% ipython --no-banner

In [1]: import numpy as np

In [2]: np.set_printoptions(precision=2, suppress=True, linewidth=200, floatmode="fixed")

In [3]: tidy = lambda a: np.round(a, 2) + 0

In [4]: M = np.load("sample2.npy")

In [5]: print(tidy(M))
[[-0.44 -0.18 -0.24  0.33  0.78]
 [ 0.00 -0.53  0.80  0.27  0.02]
 [-0.08 -0.76 -0.51  0.03 -0.39]
 [-0.20 -0.24  0.14 -0.90  0.25]
 [ 0.87 -0.21 -0.14 -0.04  0.41]]

In [6]: print(tidy(np.linalg.eigvals(M)))
[ 1.00+0.00j -0.94+0.33j -0.94-0.33j -0.54+0.84j -0.54-0.84j]

In [7]: print(tidy(np.linalg.eigvals(M).sum().real))
-1.96

In [8]: print(tidy(np.poly(M)))
[ 1.00  1.96  1.07 -1.07 -1.96 -1.00]

In [9]: print(tidy(np.kron(np.eye(2, dtype=int), M)))
[[-0.44 -0.18 -0.24  0.33  0.78  0.00  0.00  0.00  0.00  0.00]
 [ 0.00 -0.53  0.80  0.27  0.02  0.00  0.00  0.00  0.00  0.00]
 [-0.08 -0.76 -0.51  0.03 -0.39  0.00  0.00  0.00  0.00  0.00]
 [-0.20 -0.24  0.14 -0.90  0.25  0.00  0.00  0.00  0.00  0.00]
 [ 0.87 -0.21 -0.14 -0.04  0.41  0.00  0.00  0.00  0.00  0.00]
 [ 0.00  0.00  0.00  0.00  0.00 -0.44 -0.18 -0.24  0.33  0.78]
 [ 0.00  0.00  0.00  0.00  0.00  0.00 -0.53  0.80  0.27  0.02]
 [ 0.00  0.00  0.00  0.00  0.00 -0.08 -0.76 -0.51  0.03 -0.39]
 [ 0.00  0.00  0.00  0.00  0.00 -0.20 -0.24  0.14 -0.90  0.25]
 [ 0.00  0.00  0.00  0.00  0.00  0.87 -0.21 -0.14 -0.04  0.41]]

In [10]: x0 = np.array([7, -7, 7, 3, -9])

In [11]: print(5 - np.linalg.matrix_rank(M - np.eye(5), tol=1e-8))
1

In [12]: print(tidy(M.T @ (M @ x0)))
[ 7.00 -7.00  7.00  3.00 -9.00]

In [13]: print(tidy(np.linalg.det(M)))
1.0

In [14]: rng = np.random.default_rng(69)

In [15]: lab = rng.permutation(5)

In [16]: print(lab)
[0 1 4 3 2]

In [17]: out = M[lab][:, lab]

In [18]: print(tidy(np.linalg.det(out)), tidy(np.linalg.det(M[lab])))
1.0 -1.0

In [19]: print(tidy(np.diag(out)))
[-0.44 -0.53  0.41 -0.90 -0.51]

In [20]: print(tidy(np.trace(out)))
-1.96

In [21]: print(tidy(np.linalg.det(M)))
1.0

In [22]: print(np.allclose(M, M.T))
False

In [23]: print(tidy(np.trace(M)))
-1.96

In [24]: print(tidy(np.linalg.pinv(M)))
[[-0.44  0.00 -0.08 -0.20  0.87]
 [-0.18 -0.53 -0.76 -0.24 -0.21]
 [-0.24  0.80 -0.51  0.14 -0.14]
 [ 0.33  0.27  0.03 -0.90 -0.04]
 [ 0.78  0.02 -0.39  0.25  0.41]]

In [25]: print(tidy(M[:, 3] @ M[:, 0]))
0.0

In [26]: print(tidy(np.linalg.norm(M, axis=0)))
[1.00 1.00 1.00 1.00 1.00]

In [27]: print(tidy(M.T @ M))
[[1.00 0.00 0.00 0.00 0.00]
 [0.00 1.00 0.00 0.00 0.00]
 [0.00 0.00 1.00 0.00 0.00]
 [0.00 0.00 0.00 1.00 0.00]
 [0.00 0.00 0.00 0.00 1.00]]

In [28]: print(tidy(np.linalg.svd(M, compute_uv=False)))
[1.00 1.00 1.00 1.00 1.00]

In [29]: out = np.array([[5, 3]])

In [30]: m1 = np.block([[np.zeros((1, 1)), out], [out.T, np.zeros((2, 2))]])

In [31]: print(m1)
[[0.00 5.00 3.00]
 [5.00 0.00 0.00]
 [3.00 0.00 0.00]]

In [32]: r = np.linalg.matrix_rank(m1)

In [33]: print(r)
2

In [34]: null = np.linalg.svd(m1)[2][r:].T

In [35]: print([int(np.linalg.matrix_rank(np.delete(m1, i, axis=0))) for i in range(3)])
[1, 2, 2]

In [36]: print([int(np.linalg.matrix_rank(m1[:i])) for i in range(1, len(m1) + 1)])
[1, 2, 2]

In [37]: print(tidy(null[:, 0] / null[np.abs(null[:, 0]).round(6).argmax(), 0]))
[ 0.00 -0.60  1.00]

In [38]: print(tidy(null @ null.T))
[[ 0.00  0.00  0.00]
 [ 0.00  0.26 -0.44]
 [ 0.00 -0.44  0.74]]

In [39]: print(np.linalg.matrix_rank(m1.T @ m1), np.linalg.matrix_rank(m1 @ m1.T))
2 2

In [40]: print(null.shape)
(3, 1)

In [41]: feats = np.load("layer18.npy")

In [42]: print(feats)
[[-0.30 -2.00  0.10 -1.60  1.00]
 [ 0.40  0.70  0.20  0.10  1.70]
 [-0.40  0.80 -1.00  1.30 -1.10]
 [-1.00  0.40 -0.80 -0.30 -0.70]]

In [43]: theta = np.radians(15)

In [44]: R = np.eye(5)

In [45]: R[4, 4] = R[2, 2] = np.cos(theta)

In [46]: R[4, 2], R[2, 4] = -np.sin(theta), np.sin(theta)

In [47]: print(tidy(R))
[[ 1.00  0.00  0.00  0.00  0.00]
 [ 0.00  1.00  0.00  0.00  0.00]
 [ 0.00  0.00  0.97  0.00  0.26]
 [ 0.00  0.00  0.00  1.00  0.00]
 [ 0.00  0.00 -0.26  0.00  0.97]]

In [48]: out = feats @ R.T

In [49]: print(np.allclose(feats @ feats.T, out @ out.T))
True

In [50]: print(tidy(out))
[[-0.30 -2.00  0.36 -1.60  0.94]
 [ 0.40  0.70  0.63  0.10  1.59]
 [-0.40  0.80 -1.25  1.30 -0.80]
 [-1.00  0.40 -0.95 -0.30 -0.47]]

In [51]: print(tidy(np.abs(out - feats).max(axis=0)))
[0.00 0.00 0.43 0.00 0.30]

In [52]: print(tidy(np.linalg.norm(feats[1] - feats[2])))
3.37

In [53]: print(tidy(np.linalg.norm(feats, 1)), tidy(np.linalg.norm(feats, np.inf)))
4.5 5.0

In [54]: print(tidy(np.linalg.norm(feats) ** 2 / np.linalg.norm(feats, 2) ** 2))
1.57

In [55]: print(tidy(np.linalg.norm(feats, "nuc")))
7.45

In [56]: A = np.array([[3.0, 5.0, 0.0, 0.0, 0.0],
    ...:     [5.0, 2.0, 4.0, 0.0, 0.0],
    ...:     [3.0, 4.0, 2.0, 0.0, 0.0],
    ...:     [0.0, 0.0, 0.0, -3.0, 2.0],
    ...:     [0.0, 0.0, 0.0, 3.0, 2.0]])

In [57]: r0, g = M[2], M[4]

In [58]: print(r0 @ r0)
1.0

In [59]: print(tidy(r0 @ g))
0.0

In [60]: pr = (r0 @ g) / (r0 @ r0) * r0

In [61]: print(tidy(pr))
[0.00 0.00 0.00 0.00 0.00]

In [62]: print(tidy(np.outer(r0, g)))
[[-0.07  0.02  0.01  0.00 -0.03]
 [-0.67  0.16  0.10  0.03 -0.32]
 [-0.44  0.11  0.07  0.02 -0.21]
 [ 0.03 -0.01  0.00  0.00  0.01]
 [-0.34  0.08  0.05  0.02 -0.16]]

In [63]: print(np.linalg.matrix_rank(np.outer(r0, g)))
1

In [64]: print(tidy(np.linalg.norm(r0 + g) ** 2 + np.linalg.norm(r0 - g) ** 2))
4.0

In [65]: out = A + rng.integers(-2, 3, (5, 4)) @ rng.integers(-2, 3, (4, 5))

In [66]: print(out)
[[-5.00  8.00  3.00 -4.00  5.00]
 [-3.00  9.00  1.00  1.00  2.00]
 [ 1.00  7.00  2.00  2.00  1.00]
 [ 0.00  4.00 -6.00  2.00 -1.00]
 [-4.00 -1.00  2.00 -2.00  4.00]]

In [67]: print(np.linalg.matrix_rank(out - A, tol=1e-8))
4

In [68]: print(np.abs(out - A).sum(axis=1))
[23.00 21.00  8.00 18.00 14.00]

In [69]: r0, g = out[1], out[0]

In [70]: print(r0 @ r0)
96.0

In [71]: pr = (r0 @ g) / (r0 @ r0) * r0

In [72]: print((g - pr) @ r0)
0.0

In [73]: print(np.outer(r0, g))
[[ 15.00 -24.00  -9.00  12.00 -15.00]
 [-45.00  72.00  27.00 -36.00  45.00]
 [ -5.00   8.00   3.00  -4.00   5.00]
 [ -5.00   8.00   3.00  -4.00   5.00]
 [-10.00  16.00   6.00  -8.00  10.00]]

In [74]: print(g - pr)
[-2.00 -1.00  2.00 -5.00  3.00]

In [75]: print((A + A.T) / 2)
[[ 3.00  5.00  1.50  0.00  0.00]
 [ 5.00  2.00  4.00  0.00  0.00]
 [ 1.50  4.00  2.00  0.00  0.00]
 [ 0.00  0.00  0.00 -3.00  2.50]
 [ 0.00  0.00  0.00  2.50  2.00]]

In [76]: print(tidy(np.linalg.det(A)))
312.0

In [77]: print(np.allclose(A, A.T))
False

In [78]: print(A @ A)
[[34.00 25.00 20.00  0.00  0.00]
 [37.00 45.00 16.00  0.00  0.00]
 [35.00 31.00 20.00  0.00  0.00]
 [ 0.00  0.00  0.00 15.00 -2.00]
 [ 0.00  0.00  0.00 -3.00 10.00]]

In [79]: print(tidy(np.sort(np.abs(np.linalg.eigvals(A)))))
[0.86 3.00 3.23 4.00 9.37]

In [80]: J = np.array([[0.3, -0.2, 0.6, -1.2, 0.9],
    ...:     [2.5, -1.2, 1.1, -1.1, 0.5],
    ...:     [0.76, -0.07, 0.65, -1.29, 0.47]])

In [81]: print(tidy(J[2] @ J[0]))
2.6

In [82]: print(tidy(np.linalg.norm(J, axis=0)))
[2.63 1.22 1.41 2.08 1.13]

In [83]: print(tidy(np.linalg.norm(J, axis=1)))
[1.66 3.22 1.70]

In [84]: print(tidy(np.linalg.norm(J[2], 1)), tidy(np.linalg.norm(J[2], np.inf)))
3.24 1.29

In [85]: print(tidy(np.linalg.norm(J, 1)), tidy(np.linalg.norm(J, np.inf)))
3.59 6.4

In [86]: print(tidy(np.linalg.norm(J, "nuc")))
5.49
